$ python -q
>>> import numpy as np
>>> np.set_printoptions(precision=2, suppress=True, linewidth=100)
>>> K = np.loadtxt("out2.csv", delimiter=",")
>>> K
array([[  4.,   3.,   0.,   0.,   9.,   8.,   8.,   4.,   6.,   3.,   7.,   8.,   7.,   6.,   3.],
       [  8.,   7.,   4.,   4.,  11.,  16.,  14.,   4.,  15.,   5.,  13.,  17.,   9.,  10.,   9.],
       [ 14.,   8.,  11.,   6.,  19.,  22.,  15.,   4.,  24.,   8.,  19.,  26.,  14.,  11.,  16.],
       [ 23.,   9.,  15.,  14.,  28.,  23.,  24.,   4.,  28.,  14.,  28.,  26.,  17.,  20.,  18.],
       [ 28.,  11.,  19.,  19.,  34.,  27.,  24.,   9.,  32.,  16.,  31.,  27.,  21.,  24.,  22.],
       [ 37.,  15.,  19.,  27.,  35.,  29.,  25.,  14.,  37.,  17.,  31.,  30.,  26.,  33.,  23.],
       [ 40.,  24.,  25.,  34.,  35.,  38.,  34.,  16.,  41.,  23.,  36.,  30.,  29.,  37.,  26.],
       [ 43.,  33.,  32.,  39.,  35.,  45.,  40.,  17.,  43.,  27.,  44.,  35.,  38.,  46.,  34.],
       [ 52.,  40.,  39.,  43.,  37.,  51.,  49.,  21.,  46.,  32.,  53.,  44.,  43.,  49.,  42.],
       [ 55.,  40.,  46.,  49.,  38.,  55.,  58.,  22.,  55.,  38.,  60.,  49.,  51.,  58.,  51.],
       [ 58.,  44.,  54.,  56.,  45.,  58.,  63.,  30.,  62.,  40.,  62.,  49.,  58.,  63.,  54.],
       [ 59.,  52.,  62.,  60.,  45.,  65.,  71.,  37.,  68.,  43.,  69.,  55.,  60.,  70.,  55.],
       [ 68.,  59.,  63.,  66.,  45.,  72.,  79.,  46.,  70.,  50.,  76.,  60.,  64.,  72.,  58.],
       [ 74.,  63.,  72.,  69.,  51.,  73.,  86.,  55.,  77.,  58.,  81.,  60.,  71.,  72.,  63.],
       [ 83.,  71.,  77.,  71.,  60.,  73.,  94.,  63.,  77.,  59.,  90.,  66.,  79.,  76.,  68.],
       [ 84.,  78.,  85.,  79.,  60.,  77.,  98.,  67.,  77.,  62.,  97.,  73.,  80.,  82.,  68.],
       [ 90.,  86.,  88.,  83.,  67.,  78., 107.,  69.,  85.,  63., 101.,  82.,  84.,  87.,  77.],
       [ 98.,  92.,  89.,  88.,  72.,  78., 113.,  76.,  94.,  70., 106.,  90.,  90.,  92.,  83.],
       [104.,  96.,  96.,  89.,  74.,  78., 119.,  84.,  95.,  71., 107.,  97.,  91.,  97.,  88.],
       [106.,  99.,  96.,  94.,  80.,  83., 120.,  86., 103.,  73., 109., 106.,  94., 102.,  94.],
       [107., 104., 103.,  96.,  87.,  90., 124.,  94., 112.,  80., 116., 113.,  96., 109., 103.],
       [111., 104., 110.,  99.,  93.,  92., 129.,  98., 114.,  86., 121., 115., 105., 114., 108.],
       [114., 108., 110., 106.,  99.,  96., 135.,  98., 119.,  88., 122., 119., 107., 121., 109.],
       [116., 117., 111., 114., 100., 104., 142., 104., 127.,  96., 126., 120., 114., 122., 117.],
       [119., 121., 113., 114., 104., 112., 144., 105., 129.,  99., 131., 126., 117., 126., 118.],
       [124., 126., 114., 118., 108., 120., 149., 107., 131., 106., 140., 134., 120., 132., 118.],
       [130., 133., 114., 121., 114., 125., 150., 113., 135., 115., 144., 135., 128., 137., 124.],
       [134., 133., 121., 129., 121., 131., 157., 121., 136., 116., 145., 140., 128., 145., 133.],
       [141., 142., 129., 134., 122., 138., 166., 122., 144., 123., 153., 140., 129., 151., 135.],
       [146., 148., 133., 136., 126., 140., 172., 129., 152., 124., 161., 140., 129., 151., 141.],
       [151., 155., 142., 136., 129., 147., 179., 129., 158., 127., 165., 149., 134., 155., 146.],
       [153., 159., 150., 138., 138., 154., 186., 132., 159., 133., 171., 158., 134., 159., 153.],
       [155., 168., 155., 141., 146., 162., 186., 141., 161., 138., 174., 166., 135., 161., 156.],
       [160., 172., 159., 147., 155., 171., 195., 141., 169., 147., 177., 170., 143., 168., 164.],
       [161., 174., 161., 156., 157., 171., 203., 148., 178., 150., 186., 174., 148., 174., 172.],
       [164., 180., 161., 160., 166., 176., 207., 151., 178., 152., 192., 182., 157., 176., 176.],
       [171., 181., 168., 164., 172., 178., 209., 158., 184., 158., 199., 183., 164., 179., 183.],
       [172., 189., 171., 164., 172., 181., 217., 167., 192., 158., 200., 184., 168., 179., 189.],
       [178., 191., 178., 168., 179., 181., 222., 169., 193., 163., 202., 184., 170., 186., 194.],
       [187., 197., 186., 173., 184., 187., 224., 174., 198., 170., 206., 184., 170., 194., 199.],
       [189., 197., 187., 178., 187., 194., 224., 179., 202., 178., 210., 188., 173., 203., 204.],
       [198., 204., 190., 179., 187., 195., 224., 184., 202., 179., 218., 197., 174., 206., 209.],
       [202., 209., 190., 186., 196., 202., 233., 191., 206., 183., 223., 197., 176., 208., 217.],
       [207., 210., 192., 191., 198., 209., 242., 191., 207., 190., 225., 201., 179., 208., 225.],
       [216., 212., 195., 200., 200., 211., 251., 192., 211., 194., 228., 210., 182., 212., 230.],
       [223., 213., 204., 205., 204., 214., 259., 197., 219., 200., 236., 212., 191., 217., 237.],
       [226., 216., 212., 210., 212., 217., 260., 202., 220., 202., 237., 219., 195., 218., 242.],
       [227., 220., 219., 214., 220., 225., 262., 202., 227., 206., 243., 228., 204., 222., 244.],
       [227., 225., 222., 220., 226., 230., 266., 203., 233., 209., 250., 229., 205., 231., 245.],
       [229., 232., 228., 222., 227., 235., 273., 204., 234., 210., 252., 229., 209., 234., 251.],
       [229., 236., 229., 229., 233., 242., 276., 204., 234., 219., 255., 234., 212., 235., 251.]])
>>> Q, r_ = np.linalg.qr(K)
>>> print(np.round(abs(r_[0, 0]), 2), round(np.linalg.norm(K[:, 0]), 2))
1013.26 1013.26
>>> print(np.trace(Q @ Q.T))
15.0
